$ python -q
>>> import numpy as np
>>> from numpy import linalg as LA
>>> np.set_printoptions(precision=2, suppress=True, linewidth=100)
>>> J = np.load("x.npy")
>>> J
array([[-3.45,  8.11,  0.6 ,  4.14,  1.22, -1.84],
       [-4.68,  6.87, -2.33,  4.76, -0.34, -1.64],
       [-5.26,  4.16, -5.31,  4.61, -2.1 , -1.1 ],
       [ 3.89, -7.85,  0.31, -4.4 , -0.75,  1.8 ],
       [ 5.14, -5.45,  4.14, -4.79,  1.39,  1.36],
       [ 2.95, -8.26, -1.52, -3.81, -1.68,  1.84],
       [ 4.77, -6.69,  2.6 , -4.78,  0.5 ,  1.6 ],
       [ 4.93, -1.24,  7.  , -3.77,  3.26,  0.48],
       [ 1.12,  6.25,  6.54,  0.5 ,  3.89, -1.24],
       [-5.07,  5.8 , -3.76,  4.81, -1.16, -1.43],
       [ 3.98,  1.72,  7.71, -2.48,  3.94, -0.17],
       [ 0.25, -7.45, -5.25, -1.72, -3.4 ,  1.55],
       [-4.67,  6.9 , -2.27,  4.75, -0.31, -1.64],
       [-1.48, -5.84, -6.82, -0.15, -3.98,  1.14],
       [ 5.17, -2.62,  6.34, -4.23,  2.78,  0.78],
       [ 3.46, -8.11, -0.59, -4.14, -1.21,  1.84],
       [ 5.12, -2.21,  6.56, -4.1 ,  2.93,  0.69],
       [ 2.41,  4.63,  7.39, -0.76,  4.12, -0.85],
       [ 1.04, -7.91, -4.33, -2.38, -3.01,  1.68],
       [ 3.42,  2.91,  7.72, -1.84,  4.08, -0.44],
       [-4.12,  7.66, -0.81,  4.52,  0.48, -1.77],
       [-0.71, -6.66, -6.19, -0.87, -3.77,  1.35],
       [ 3.62, -8.03, -0.26, -4.24, -1.04,  1.83],
       [ 5.22, -4.82,  4.75, -4.72,  1.76,  1.24],
       [ 3.02,  3.66,  7.63, -1.39,  4.12, -0.62],
       [ 0.99,  6.38,  6.43,  0.62,  3.86, -1.28],
       [-2.79, -4.03, -7.55,  1.15, -4.13,  0.71],
       [ 4.36,  0.75,  7.58, -2.95,  3.77,  0.04],
       [ 4.04,  1.58,  7.7 , -2.55,  3.92, -0.14],
       [-3.9 , -1.91, -7.72,  2.39, -3.97,  0.21],
       [ 0.17,  7.13,  5.68,  1.36,  3.58, -1.47],
       [ 5.2 , -5.08,  4.51, -4.75,  1.61,  1.29],
       [-4.24, -1.06, -7.64,  2.81, -3.83,  0.02],
       [ 1.14,  6.22,  6.56,  0.47,  3.9 , -1.24],
       [ 2.48,  4.52,  7.42, -0.83,  4.12, -0.82]])
>>> # rank 2
>>> LA.norm(J, axis=1)
array([10., 10., 10., 10., 10., 10., 10., 10., 10., 10., 10., 10., 10., 10., 10., 10., 10., 10.,
       10., 10., 10., 10., 10., 10., 10., 10., 10., 10., 10., 10., 10., 10., 10., 10., 10.])
>>> np.round(J[4] @ J[28], 2)
np.float64(61.58)
>>> round(LA.norm(J[4] - J[28]), 2)
np.float64(8.77)
>>> C2 = J.T @ J
>>> round(float(np.trace(C2)), 2), np.round((J ** 2).sum(), 2)
(3500.0, np.float64(3500.0))
>>> np.allclose(C2, C2.T)
True
>>> np.diag(C2)
array([ 487.99, 1123.7 , 1125.01,  390.78,  317.26,   55.25])
>>> LA.cond(J) > 100
np.True_
>>> np.round(LA.norm(J, 2) / LA.norm(J), 2)
np.float64(0.73)
>>> U, sv, vt = LA.svd(J)
>>> V = vt[:(sv > 1e-8).sum()]
>>> rng = np.random.default_rng(76236)
>>> x0 = J[16] + -3 * J[33] + rng.integers(2) * np.eye(6)[5]
>>> x0
array([  1.69, -20.88, -13.12,  -5.52,  -8.76,   5.4 ])
>>> np.diag(V.T @ V)
array([0.28, 0.69, 0.6 , 0.23, 0.17, 0.03])
>>> np.allclose(V.T @ V @ x0, x0)
False
>>> Xc = J - J.mean(axis=0)
>>> U, sv, vt = LA.svd(Xc, full_matrices=False)
>>> np.abs(vt[0]).argmax()
np.int64(2)
>>> np.round(Xc.mean(axis=0), 2) + 0
array([0., 0., 0., 0., 0., 0.])
>>> LA.matrix_rank(Xc)
np.int64(2)
>>> sv.round(2) + 0
array([41.95, 39.7 ,  0.  ,  0.  ,  0.  ,  0.  ])
>>> X = np.eye(10, dtype=int)[rng.permutation(10)] * np.array([0, 1, 0, 2, 1, 3, 2, 0, 2, 0])
>>> X
array([[0, 0, 0, 0, 1, 0, 0, 0, 0, 0],
       [0, 0, 0, 0, 0, 0, 0, 0, 0, 0],
       [0, 0, 0, 0, 0, 0, 0, 0, 0, 0],
       [0, 0, 0, 0, 0, 0, 2, 0, 0, 0],
       [0, 0, 0, 0, 0, 0, 0, 0, 0, 0],
       [0, 0, 0, 0, 0, 0, 0, 0, 0, 0],
       [0, 0, 0, 2, 0, 0, 0, 0, 0, 0],
       [0, 0, 0, 0, 0, 0, 0, 0, 2, 0],
       [0, 1, 0, 0, 0, 0, 0, 0, 0, 0],
       [0, 0, 0, 0, 0, 3, 0, 0, 0, 0]])
>>> # 5 groups of indices that never mix
>>> (X - X.T) / 2
array([[ 0. ,  0. ,  0. ,  0. ,  0.5,  0. ,  0. ,  0. ,  0. ,  0. ],
       [ 0. ,  0. ,  0. ,  0. ,  0. ,  0. ,  0. ,  0. , -0.5,  0. ],
       [ 0. ,  0. ,  0. ,  0. ,  0. ,  0. ,  0. ,  0. ,  0. ,  0. ],
       [ 0. ,  0. ,  0. ,  0. ,  0. ,  0. ,  0. ,  0. ,  0. ,  0. ],
       [-0.5,  0. ,  0. ,  0. ,  0. ,  0. ,  0. ,  0. ,  0. ,  0. ],
       [ 0. ,  0. ,  0. ,  0. ,  0. ,  0. ,  0. ,  0. ,  0. , -1.5],
       [ 0. ,  0. ,  0. ,  0. ,  0. ,  0. ,  0. ,  0. ,  0. ,  0. ],
       [ 0. ,  0. ,  0. ,  0. ,  0. ,  0. ,  0. ,  0. ,  1. ,  0. ],
       [ 0. ,  0.5,  0. ,  0. ,  0. ,  0. ,  0. , -1. ,  0. ,  0. ],
       [ 0. ,  0. ,  0. ,  0. ,  0. ,  1.5,  0. ,  0. ,  0. ,  0. ]])
>>> X @ X
array([[0, 0, 0, 0, 0, 0, 0, 0, 0, 0],
       [0, 0, 0, 0, 0, 0, 0, 0, 0, 0],
       [0, 0, 0, 0, 0, 0, 0, 0, 0, 0],
       [0, 0, 0, 4, 0, 0, 0, 0, 0, 0],
       [0, 0, 0, 0, 0, 0, 0, 0, 0, 0],
       [0, 0, 0, 0, 0, 0, 0, 0, 0, 0],
       [0, 0, 0, 0, 0, 0, 4, 0, 0, 0],
       [0, 2, 0, 0, 0, 0, 0, 0, 0, 0],
       [0, 0, 0, 0, 0, 0, 0, 0, 0, 0],
       [0, 0, 0, 0, 0, 0, 0, 0, 0, 0]])
>>> LA.matrix_power(X, 4)
array([[ 0,  0,  0,  0,  0,  0,  0,  0,  0,  0],
       [ 0,  0,  0,  0,  0,  0,  0,  0,  0,  0],
       [ 0,  0,  0,  0,  0,  0,  0,  0,  0,  0],
       [ 0,  0,  0, 16,  0,  0,  0,  0,  0,  0],
       [ 0,  0,  0,  0,  0,  0,  0,  0,  0,  0],
       [ 0,  0,  0,  0,  0,  0,  0,  0,  0,  0],
       [ 0,  0,  0,  0,  0,  0, 16,  0,  0,  0],
       [ 0,  0,  0,  0,  0,  0,  0,  0,  0,  0],
       [ 0,  0,  0,  0,  0,  0,  0,  0,  0,  0],
       [ 0,  0,  0,  0,  0,  0,  0,  0,  0,  0]])
>>> np.sort(np.abs(LA.eigvals(X)))
array([0., 0., 0., 0., 0., 0., 0., 0., 2., 2.])
